$ python -q
>>> import numpy as np
>>> np.set_printoptions(precision=2, suppress=True, linewidth=200, sign=" ")
>>> E = np.loadtxt("sample11.csv", delimiter=",")
>>> E
array([[-3., -3.,  1.],
       [-3., -3.,  0.],
       [ 3.,  0.,  3.]])
>>> rng = np.random.default_rng(43)
>>> lab = rng.permutation(3)
>>> A2 = E[:, lab] * rng.choice([-1, 1], 3)
>>> A2
array([[ 3.,  1.,  3.],
       [ 3.,  0.,  3.],
       [-0.,  3., -3.]])
>>> Uu, _, Vh = np.linalg.svd(E.T @ A2)
>>> np.round(Uu @ Vh, 2) + 0
array([[ 0.,  0., -1.],
       [-1.,  0.,  0.],
       [ 0.,  1.,  0.]])
>>> np.round(np.linalg.lstsq(E, A2)[0], 2) + 0
array([[ 0.,  0., -1.],
       [-1.,  0.,  0.],
       [ 0.,  1.,  0.]])
>>> Q, Rm = np.linalg.qr(E)
>>> Q.shape, Rm.shape
((3, 3), (3, 3))
>>> np.round(np.trace(Q @ Q.T), 2)
np.float64(3.0)
>>> Rm
array([[ 5.2 ,  3.46,  1.15],
       [ 0.  ,  2.45, -2.86],
       [ 0.  ,  0.  ,  0.71]])
>>> Q.round(2) + 0
array([[-0.58, -0.41,  0.71],
       [-0.58, -0.41, -0.71],
       [ 0.58, -0.82,  0.  ]])
>>> np.round(Q.T @ Q, 2) + 0
array([[ 1.,  0.,  0.],
       [ 0.,  1.,  0.],
       [ 0.,  0.,  1.]])
>>> np.abs(np.diag(Rm))
array([ 5.2 ,  2.45,  0.71])
>>> vals, evecs = np.linalg.eig(E)
>>> np.round(E @ evecs[:, 0] - vals[0] * evecs[:, 0], 2) + 0
array([ 0.,  0.,  0.])
>>> np.sort(np.linalg.eigvals(E.T))
array([-6.17, -0.41,  3.58])
>>> round(np.prod(vals), 2)
np.float64(9.0)
>>> proj = np.triu(np.array([[2, -1, 0], [3, 1, 0], [1, 0, 2]]), 1) + np.eye(3)
>>> A2 = proj @ E @ np.linalg.inv(proj)
>>> np.poly(A2)
array([  1.,   3., -21.,  -9.])
>>> np.trace(A2), np.trace(E)
(np.float64(-3.0), np.float64(-3.0))
>>> proj @ E - E @ proj
array([[ 3.,  0.,  0.],
       [ 0., -3.,  0.],
       [ 0.,  3.,  0.]])
>>> round(np.linalg.det(A2), 2)
np.float64(9.0)
>>> mat = np.loadtxt("m.csv", delimiter=",")
>>> mat
array([[  5.,   1.,  -1.,  -5.,  -4.,   5.,   0.,   1.],
       [  6.,   3.,  -4.,  -7.,  -1.,   0.,   2.,   4.],
       [  7.,   7.,   1., -10.,  -1.,  -3.,   6.,   4.],
       [  8.,   6.,   3., -10.,  -6.,  -2.,   4.,   5.],
       [ 11.,   7.,  -2., -13.,  -3.,  -4.,   7.,   8.],
       [  6.,   4.,   1., -16.,   0.,  -8.,   3.,   8.],
       [  6.,   2.,  -1., -13.,   5., -13.,   8.,   4.],
       [  7.,   1.,   2.,  -8.,  10., -12.,   7.,   6.],
       [  7.,   1.,   6.,  -3.,  15., -10.,   2.,   7.],
       [  3.,   5.,   1.,  -8.,  18., -11.,   6.,  11.],
       [  6.,   0.,   1.,  -4.,  21., -13.,   7.,  16.],
       [  8.,   1.,   0.,  -3.,  18., -14.,  12.,  17.],
       [  6.,   4.,   4.,  -8.,  16., -17.,  14.,  15.],
       [  7.,   1.,   8., -12.,  14., -21.,  11.,  13.],
       [  9.,   1.,   9.,  -8.,  10., -16.,   6.,  18.],
       [  8.,  -2.,   9.,  -9.,   8., -13.,   2.,  16.],
       [ 12.,  -3.,   7., -14.,   7.,  -8.,   6.,  13.],
       [ 14.,  -8.,   6., -13.,   8.,  -4.,   5.,   8.],
       [ 12.,  -8.,   2., -10.,   7.,   1.,   5.,  10.],
       [ 17.,  -7.,  -2., -13.,   2.,   0.,   5.,   5.],
       [ 19., -10.,   3., -18.,   4.,  -4.,   9.,  10.],
       [ 16.,  -5.,   8., -21.,  -1.,  -9.,  12.,   6.],
       [ 18.,  -1.,   9., -20.,  -1.,  -8.,  17.,   3.],
       [ 15.,  -2.,  13., -24.,  -6.,  -9.,  19.,  -2.],
       [ 13.,  -1.,  12., -27., -11.,  -6.,  16.,  -4.],
       [ 17.,  -4.,  11., -23., -16.,  -5.,  18.,  -7.],
       [ 22.,   0.,  16., -24., -18.,  -5.,  15.,  -7.],
       [ 18.,   1.,  16., -24., -15.,  -2.,  16.,  -4.],
       [ 19.,   3.,  20., -29., -16.,  -1.,  14.,  -6.],
       [ 24.,  -2.,  17., -31., -21.,   1.,  18.,  -9.]])
>>> proj = mat @ np.linalg.solve(mat.T @ mat, mat.T)
>>> np.round(proj @ mat[:, 2], 2) + 0
array([-1., -4.,  1.,  3., -2.,  1., -1.,  2.,  6.,  1.,  1.,  0.,  4.,  8.,  9.,  9.,  7.,  6.,  2., -2.,  3.,  8.,  9., 13., 12., 11., 16., 16., 20., 17.])
>>> round(float(np.trace(proj)), 2)
8.0
>>> np.linalg.matrix_rank(np.eye(30) - proj)
np.int64(22)
>>> np.round(np.linalg.eigvalsh(proj), 2) + 0
array([ 0.,  0.,  0.,  0.,  0.,  0.,  0.,  0.,  0.,  0.,  0.,  0.,  0.,  0.,  0.,  0.,  0.,  0.,  0.,  0.,  0.,  0.,  1.,  1.,  1.,  1.,  1.,  1.,  1.,  1.])
>>> np.allclose(proj @ proj, proj)
True
